$ python3 -q
>>> import numpy as np
>>> np.set_printoptions(suppress=True, linewidth=160)
>>> out = np.array([[1, -1, -5, -2, 4],
...     [0, -3, 3, 4, 3],
...     [-5, -2, 1, 5, 1],
...     [-4, 3, 0, 3, -4],
...     [1, -3, -5, -4, -1]])
>>> out[-1] = out[0]
>>> data = out + 0.1 * np.eye(5)
>>> data
array([[ 1.1, -1. , -5. , -2. ,  4. ],
       [ 0. , -2.9,  3. ,  4. ,  3. ],
       [-5. , -2. ,  1.1,  5. ,  1. ],
       [-4. ,  3. ,  0. ,  3.1, -4. ],
       [ 1. , -1. , -5. , -2. ,  4.1]])
>>> Uu, sigma, vt = np.linalg.svd(data, full_matrices=False)
>>> np.round(sigma / sigma[0], 1) + 0
array([1. , 0.7, 0.5, 0.1, 0. ])
>>> Uu.shape, sigma.shape, vt.shape
((5, 5), (5,), (5, 5))
>>> np.round(np.abs(vt[0]), 1)
array([0.4, 0.1, 0.5, 0.6, 0.4])
>>> np.round(vt @ vt.T, 1) + 0
array([[1., 0., 0., 0., 0.],
       [0., 1., 0., 0., 0.],
       [0., 0., 1., 0., 0.],
       [0., 0., 0., 1., 0.],
       [0., 0., 0., 0., 1.]])
>>> np.round(Uu.T @ Uu, 1) + 0
array([[1., 0., 0., 0., 0.],
       [0., 1., 0., 0., 0.],
       [0., 0., 1., 0., 0.],
       [0., 0., 0., 1., 0.],
       [0., 0., 0., 0., 1.]])
>>> round(np.sqrt((sigma ** 2).sum()), 1), round(float(np.linalg.norm(data)), 1)
(np.float64(15.6), 15.6)
>>> rng = np.random.default_rng(6747)
>>> F = rng.normal(size=(20, 6))
>>> F = 20 * F / np.linalg.norm(F, axis=1, keepdims=True)
>>> F.round(1)
array([[ 14.4,   0.8,   9.6,   9.7,   1.3,  -2. ],
       [-10. ,  -0.6,  12.7,  -4.2,  10.5,   3.5],
       [  8.2,  -8.3,   3.4,   4.4, -11.2,  10.3],
       [  3.9,   2.1,   1.9,   7.8,  12.4, -12.7],
       [ -4.1,  -8. ,   2.2,   6.6,  -7.4,  14.7],
       [-13. ,   2.6,  -9.2,  -8.5,   2.4,  -7.9],
       [  4.7, -14.9,   8.1,   8. ,  -1.3,  -4.8],
       [ -4.7, -12. , -11.2,   4.3,   9.4,  -1.2],
       [  2.3, -13. ,   3.8,  -3.7, -13.3,   4.6],
       [  0.4,   5.9,  17.8,  -4.3,   5.4,   1.3],
       [ -1.1,   4.9,   8.3,  16.4,  -0.6,  -6. ],
       [ 12.6,   6.6,   2.5,  -9. ,   7.2,   7.6],
       [  0.6,  10.7,   5.7, -15.5,   3.4,  -0.6],
       [ -6.3, -16.9,  -5. ,   4.9,   4.8,   1.9],
       [ -2.7,  -2.2,  13.7,  -9.4,   1.6,  10.5],
       [  9.5,   0.9,   2.7,   5.9, -14.9,  -6.6],
       [ 16.5,   8.4,   4.2,   0.3,   5.8,   2.3],
       [-10.6,   6.5,  -2.4,   2.4,  14.5,  -5. ],
       [  9.5,  -6.1,  14.9,  -3.8,   5.3,   2.7],
       [  2.9,  -2.1,   4.8, -16.8,  -8.8,  -1.5]])
>>> cen = F - F.mean(axis=1)
Traceback (most recent call last):
  File "<python-input-17>", line 1, in <module>
    cen = F - F.mean(axis=1)
          ~~^~~~~~~~~~~~~~~~
ValueError: operands could not be broadcast together with shapes (20,6) (20,) 
>>> cen = F - F.mean(axis=0)
>>> Uu, sigma, vt = np.linalg.svd(cen, full_matrices=False)
>>> np.round(np.abs(vt[-1]), 1)
array([0.2, 0.6, 0.3, 0.4, 0.1, 0.6])
>>> (np.sign(Uu[:, 0]) == np.sign(Uu[0, 0])).astype(int)
array([1, 0, 1, 0, 1, 0, 1, 0, 1, 0, 1, 0, 0, 1, 0, 1, 0, 0, 1, 1])
>>> np.round(cen.mean(axis=0), 1) + 0
array([0., 0., 0., 0., 0., 0.])
>>> labels = F[:, 0] > np.median(F[:, 0])
>>> u = F[labels].mean(axis=0) - F[~labels].mean(axis=0)
>>> round((((F - F.mean(axis=0)) @ u > 0) == labels).mean(), 1)
np.float64(1.0)
>>> u.round(1)
array([13.6, -1.7,  2.3,  1. , -6.1, -1.1])
>>> labels.astype(int)
array([1, 0, 1, 1, 0, 0, 1, 0, 1, 0, 0, 1, 0, 0, 0, 1, 1, 0, 1, 1])
>>> ((F - F.mean(axis=0)) @ u > 0).astype(int)
array([1, 0, 1, 0, 0, 0, 1, 0, 1, 0, 0, 1, 0, 0, 0, 1, 1, 0, 1, 1])
>>> vec = np.array([-2, 4, -1, 4, -3, 2])
>>> rhs = F @ vec
>>> np.round(np.linalg.solve(F.T @ F, F.T @ rhs), 1)
array([-2.,  4., -1.,  4., -3.,  2.])
>>> np.round(np.linalg.lstsq(F, rhs)[0], 1)
array([-2.,  4., -1.,  4., -3.,  2.])
>>> try:
...     np.linalg.solve(F, rhs)
... except np.linalg.LinAlgError as e:
...     print(repr(e))
... 
LinAlgError('Last 2 dimensions of the array must be square')
>>> rhs = rhs + 0.1 * rng.normal(size=20)
>>> rhs.round(1)
array([ -4.3, -36.1,  18.7, -32.7,  52. , -11.3, -50.9, -40.9, -26.1, -25.9,  68.9, -43.7, -37.6, -41.2, -38.4,  37.2, -15.5,   5.6, -83.9, -63. ])
>>> b, *_ = np.linalg.lstsq(F, rhs)
>>> b.round()
array([-2.,  4., -1.,  4., -3.,  2.])
>>> np.round(np.linalg.norm(rhs - F @ b), 1)
np.float64(0.4)
>>> np.round(F.T @ (rhs - F @ b), 1) + 0
array([0., 0., 0., 0., 0., 0.])
>>> [round(float(np.linalg.norm(np.linalg.solve(F.T @ F + lam * np.eye(6), F.T @ rhs))), 2) for lam in (0, 1, 10, 100)]
[7.07, 7.06, 6.96, 6.07]
>>> basis = F[[15, 3]].astype(float)
>>> for _ in range(3):
...     labels = np.linalg.norm(F[:, None] - basis, axis=-1).argmin(axis=1)
...     basis = np.array([F[labels == j].mean(axis=0) for j in range(2)])
... 
>>> labels
array([0, 1, 0, 1, 0, 1, 0, 1, 0, 1, 1, 1, 1, 1, 0, 0, 1, 1, 0, 0])
>>> np.abs(basis[1] - basis[0]).argmax()
np.int64(4)
>>> basis.round(1)
array([[ 5. , -5.9,  7. ,  0.1, -5.4,  3.1],
       [-1. ,  1.6,  2.3, -0.5,  6.8, -1.5]])
>>> np.round(basis.sum(axis=0), 1)
array([ 3.9, -4.3,  9.3, -0.4,  1.4,  1.6])
>>> np.unravel_index(np.abs(basis).argmax(), basis.shape)
(np.int64(0), np.int64(2))
>>> np.round(basis.mean(axis=0), 1)
array([ 2. , -2.1,  4.7, -0.2,  0.7,  0.8])
>>> np.round(basis - basis[0], 1)
array([[ 0. ,  0. ,  0. ,  0. ,  0. ,  0. ],
       [-6. ,  7.5, -4.7, -0.6, 12.3, -4.6]])
>>> np.round(np.abs(basis).max(), 1)
np.float64(7.0)
>>> np.round(np.diff(basis, axis=0), 1)
array([[-6. ,  7.5, -4.7, -0.6, 12.3, -4.6]])
>>> np.linalg.rank(basis)
Traceback (most recent call last):
  File "<python-input-52>", line 1, in <module>
    np.linalg.rank(basis)
    ^^^^^^^^^^^^^^
AttributeError: module 'numpy.linalg' has no attribute 'rank'
>>> round(float(np.linalg.norm(basis)), 1)
14.4
>>> theta = np.sort(rng.uniform(-2, 2, 16))
>>> M = np.c_[theta, theta ** 2, theta ** 3] @ np.array([[-1, -1, 0, 0], [2, 0, 0, 0], [-1, 2, 1, 0]])
>>> M.round(1) + 0
array([[14. , -9.8, -5.8,  0. ],
       [13.2, -9. , -5.4,  0. ],
       [12.4, -8.1, -4.9,  0. ],
       [ 7.2, -3.4, -2.4,  0. ],
       [ 2.7, -0.3, -0.5,  0. ],
       [ 0. ,  0. ,  0. ,  0. ],
       [-0.1, -0.2,  0. ,  0. ],
       [-0.1, -0.3,  0. ,  0. ],
       [-0.1, -0.2,  0.2,  0. ],
       [ 0. ,  0.1,  0.4,  0. ],
       [ 0. ,  1.5,  1.3,  0. ],
       [ 0. ,  2.3,  1.7,  0. ],
       [-0.4,  5.3,  3.4,  0. ],
       [-0.7,  7.5,  4.6,  0. ],
       [-1.7, 12.6,  7.3,  0. ],
       [-1.9, 13.6,  7.8,  0. ]])
>>> Uu, sigma, vt = np.linalg.svd(M)
>>> np.argmax(sigma[:-1] / (sigma[1:] + 1e-6)) + 1
np.int64(3)
>>> out = Uu[:, :3] @ np.diag(sigma[:3]) @ vt[:3]
>>> round(float(np.linalg.norm(M - out) / np.linalg.norm(M)), 1)
0.0
>>> np.linalg.matrix_rank(out)
np.int64(3)
>>> rk = np.linalg.matrix_rank(M)
>>> rk
np.int64(3)
>>> null = np.linalg.svd(M)[2][rk:].T
>>> np.linalg.matrix_rank(M.T @ M), np.linalg.matrix_rank(M @ M.T)
(np.int64(3), np.int64(3))
>>> null @ null.T
array([[0., 0., 0., 0.],
       [0., 0., 0., 0.],
       [0., 0., 0., 0.],
       [0., 0., 0., 1.]])
>>> [int(np.linalg.matrix_rank(np.delete(M, i, axis=0))) for i in range(16)]
[3, 3, 3, 3, 3, 3, 3, 3, 3, 3, 3, 3, 3, 3, 3, 3]
>>> null[:, 0] / null[np.abs(null[:, 0]).round(6).argmax(), 0]
array([0., 0., 0., 1.])
>>> null.shape
(4, 1)
>>> u = np.array([3, 3, 0])
>>> np.round(np.correlate(M[6], M[14], "full"), 1) + 0
array([ 0. , -1.1, -3.5, -2.5,  0.7,  0. ,  0. ])
>>> np.round(np.polyval(u, M[6]), 1)
array([-0.4, -0.5,  0.1,  0. ])
>>> np.linalg.cond(M) > 100
np.True_
>>> np.linalg.matrix_rank(M, rtol=0.1)
np.int64(2)
>>> np.round(np.linalg.norm(M, 2) / np.linalg.norm(M), 1)
np.float64(0.9)
>>> vec = np.array([0, -3, -1, 1])
>>> a = np.maximum(M @ vec, 0)
>>> np.round(np.tanh(M @ vec), 1) + 0
array([ 1. ,  1. ,  1. ,  1. ,  0.9,  0. ,  0.6,  0.6,  0.4, -0.6, -1. , -1. , -1. , -1. , -1. , -1. ])
>>> a.round(1)
array([35.1, 32.2, 29.2, 12.5,  1.3,  0. ,  0.7,  0.7,  0.4,  0. ,  0. ,  0. ,  0. ,  0. ,  0. ,  0. ])
>>> np.round(np.maximum(M @ vec, 0) - np.maximum(-M @ vec, 0), 1) + 0
array([ 35.1,  32.2,  29.2,  12.5,   1.3,   0. ,   0.7,   0.7,   0.4,  -0.7,  -5.9,  -8.5, -19.3, -27.2, -45. , -48.7])
>>> np.round(M.T @ a, 1)
array([1372.2, -910.6, -548.2,    0. ])
>>> m1 = np.load("w.npy")
>>> m1
array([[ 1,  0,  0,  0,  0],
       [ 0,  3,  0, -1, -1],
       [ 0,  0,  3,  0,  0],
       [ 0, -1,  0,  2, -1],
       [ 0,  0,  0, -1,  1]])
>>> out = np.linalg.inv(m1)
>>> np.round(m1 @ out, 1) + 0
array([[1., 0., 0., 0., 0.],
       [0., 1., 0., 0., 0.],
       [0., 0., 1., 0., 0.],
       [0., 0., 0., 1., 0.],
       [0., 0., 0., 0., 1.]])
>>> np.allclose(out, m1.T)
False
>>> round(np.linalg.det(m1) * np.linalg.det(out), 1)
np.float64(1.0)
>>> theta = np.radians(90)
>>> Rm = np.eye(5)
>>> Rm[1, 1] = Rm[2, 2] = np.cos(theta)
>>> Rm[1, 2], Rm[2, 1] = -np.sin(theta), np.sin(theta)
>>> Rm.round(1) + 0
array([[ 1.,  0.,  0.,  0.,  0.],
       [ 0.,  0., -1.,  0.,  0.],
       [ 0.,  1.,  0.,  0.,  0.],
       [ 0.,  0.,  0.,  1.,  0.],
       [ 0.,  0.,  0.,  0.,  1.]])
>>> out = m1 @ Rm.T
>>> np.allclose(m1 @ m1.T, out @ out.T)
True
>>> round(float(np.linalg.det(Rm)), 1), np.trace(Rm)
(1.0, np.float64(3.0))
>>> np.abs(out - m1).max(axis=0)
array([0., 3., 3., 0., 0.])
>>> out.round(1) + 0
array([[ 1.,  0.,  0.,  0.,  0.],
       [ 0.,  0.,  3., -1., -1.],
       [ 0., -3.,  0.,  0.,  0.],
       [ 0.,  0., -1.,  2., -1.],
       [ 0.,  0.,  0., -1.,  1.]])
>>> W0 = np.array([[5.0, 1.0, 0.0, 0.0, 0.0],
...     [0.0, 5.0, 1.0, 0.0, 0.0],
...     [0.0, 0.0, 5.0, 1.0, 0.0],
...     [0.0, 0.0, 0.0, 5.0, 1.0],
...     [0.0, 0.0, 0.0, 0.0, 5.0]])
>>> W0
array([[5., 1., 0., 0., 0.],
       [0., 5., 1., 0., 0.],
       [0., 0., 5., 1., 0.],
       [0., 0., 0., 5., 1.],
       [0., 0., 0., 0., 5.]])
>>> labels = rng.permutation(5)
>>> labels
array([3, 1, 0, 4, 2])
>>> out = m1[labels][:, labels]
>>> np.round(np.sort(np.abs(np.linalg.eigvals(out))), 1)
array([0.1, 1. , 2.3, 3. , 3.5])
>>> np.trace(out)
np.int64(10)
>>> W0 @ W0
array([[25., 10.,  1.,  0.,  0.],
       [ 0., 25., 10.,  1.,  0.],
       [ 0.,  0., 25., 10.,  1.],
       [ 0.,  0.,  0., 25., 10.],
       [ 0.,  0.,  0.,  0., 25.]])
>>> hat = np.triu(np.array([[2, 1, 1, -2, 3],
...     [-3, -2, -2, -3, 2],
...     [0, 3, 3, 0, 1],
...     [1, 0, -1, -3, -1],
...     [1, -3, 3, -2, 2]]), 1) + np.eye(5)
>>> out = hat @ W0 @ np.linalg.inv(hat)
>>> np.trace(out), np.trace(W0)
(np.float64(25.0), np.float64(25.0))
>>> np.poly(out)
array([    1.,   -25.,   250., -1250.,  3125., -3125.])
>>> round(np.linalg.det(out), 1)
np.float64(3125.0)
>>> np.linalg.matrix_rank(out)
np.int64(5)
>>> out = np.linalg.inv(W0)
>>> np.round(np.linalg.inv(out), 1) + 0
array([[5., 1., 0., 0., 0.],
       [0., 5., 1., 0., 0.],
       [0., 0., 5., 1., 0.],
       [0., 0., 0., 5., 1.],
       [0., 0., 0., 0., 5.]])
>>> out.round(1) + 0
array([[0.2, 0. , 0. , 0. , 0. ],
       [0. , 0.2, 0. , 0. , 0. ],
       [0. , 0. , 0.2, 0. , 0. ],
       [0. , 0. , 0. , 0.2, 0. ],
       [0. , 0. , 0. , 0. , 0.2]])
>>> (np.abs(out) > 1e-9).astype(int)
array([[1, 1, 1, 1, 1],
       [0, 1, 1, 1, 1],
       [0, 0, 1, 1, 1],
       [0, 0, 0, 1, 1],
       [0, 0, 0, 0, 1]])
>>> np.allclose(out, W0.T)
False
>>> np.round(W0 @ out, 1) + 0
array([[1., 0., 0., 0., 0.],
       [0., 1., 0., 0., 0.],
       [0., 0., 1., 0., 0.],
       [0., 0., 0., 1., 0.],
       [0., 0., 0., 0., 1.]])
>>> np.round(np.linalg.det(W0) * out, 1)
array([[ 625., -125.,   25.,   -5.,    1.],
       [   0.,  625., -125.,   25.,   -5.],
       [   0.,    0.,  625., -125.,   25.],
       [   0.,    0.,    0.,  625., -125.],
       [   0.,    0.,    0.,    0.,  625.]])
>>> X = np.eye(5, dtype=int)[rng.permutation(5)] * np.array([0, 1, 3, 2, 1])
>>> X
array([[0, 0, 0, 0, 1],
       [0, 1, 0, 0, 0],
       [0, 0, 0, 2, 0],
       [0, 0, 0, 0, 0],
       [0, 0, 3, 0, 0]])
>>> Uu, sigma, vt = np.linalg.svd(X)
>>> sigma
array([3., 2., 1., 1., 0.])
>>> out = Uu[:, :4] @ np.diag(sigma[:4]) @ vt[:4]
>>> np.linalg.matrix_rank(out)
np.int64(4)
>>> out
array([[0., 0., 0., 0., 1.],
       [0., 1., 0., 0., 0.],
       [0., 0., 0., 2., 0.],
       [0., 0., 0., 0., 0.],
       [0., 0., 3., 0., 0.]])
>>> round(float(np.linalg.norm(X - out, 2)), 1), sigma[4]
(0.0, np.float64(0.0))
>>> round(float(np.linalg.norm(X - out) / np.linalg.norm(X)), 1)
0.0
>>> np.linalg.matrix_rank(X, rtol=0.05)
np.int64(4)
>>> np.round(np.linalg.pinv(X), 1)
array([[0. , 0. , 0. , 0. , 0. ],
       [0. , 1. , 0. , 0. , 0. ],
       [0. , 0. , 0. , 0. , 0.3],
       [0. , 0. , 0.5, 0. , 0. ],
       [1. , 0. , 0. , 0. , 0. ]])
>>> X.T @ X
array([[0, 0, 0, 0, 0],
       [0, 1, 0, 0, 0],
       [0, 0, 9, 0, 0],
       [0, 0, 0, 4, 0],
       [0, 0, 0, 0, 1]])
>>> feats = np.load("arr.npy")
>>> feats
array([[ 0,  3,  0,  2,  3, -1],
       [ 0,  0,  0,  0,  2,  0],
       [ 0,  0,  3,  2,  0,  0],
       [ 0,  0,  2,  0,  0,  0],
       [ 0,  0,  0,  0,  0,  0],
       [-1,  0,  0,  0,  0,  0]])
>>> rk = np.linalg.matrix_rank(feats)
>>> rk
np.int64(5)
>>> null = np.linalg.svd(feats)[2][rk:].T
>>> null.shape
(6, 1)
>>> np.allclose(feats @ null, 0)
True
>>> [int(np.linalg.matrix_rank(np.delete(feats, i, axis=0))) for i in range(6)]
[4, 4, 4, 4, 5, 4]
>>> labels = rng.permutation(5)
>>> labels
array([4, 3, 1, 0, 2])
>>> out = X[labels][:, labels]
>>> np.diag(out)
array([0, 0, 1, 0, 0])
>>> np.round(np.sort(np.abs(np.linalg.eigvals(out))), 1)
array([0., 0., 0., 0., 1.])
>>> Uu, sigma, vt = np.linalg.svd(feats)
>>> sigma.round(1)
array([5.1, 3.9, 1.5, 1. , 0.8, 0. ])
>>> out = Uu[:, :5] @ np.diag(sigma[:5]) @ vt[:5]
>>> np.linalg.matrix_rank(out)
np.int64(5)
>>> round(float(np.linalg.norm(feats - out) / np.linalg.norm(feats)), 1)
0.0
>>> np.round(np.linalg.norm(feats - out, 2), 1), sigma[5]
(np.float64(0.0), np.float64(0.0))
>>> round(float(np.abs(feats - out).max()), 1)
0.0
>>> np.allclose(feats[:-1].T @ np.linalg.lstsq(feats[:-1].T, feats[-1])[0], feats[-1])
False
>>> np.round(feats @ np.linalg.pinv(feats) @ feats, 1) + 0
array([[ 0.,  3.,  0.,  2.,  3., -1.],
       [ 0.,  0.,  0.,  0.,  2.,  0.],
       [ 0.,  0.,  3.,  2.,  0.,  0.],
       [ 0.,  0.,  2.,  0.,  0.,  0.],
       [ 0.,  0.,  0.,  0.,  0.,  0.],
       [-1.,  0.,  0.,  0.,  0.,  0.]])
>>> np.unique(feats.round(6), axis=0).shape
(6, 6)
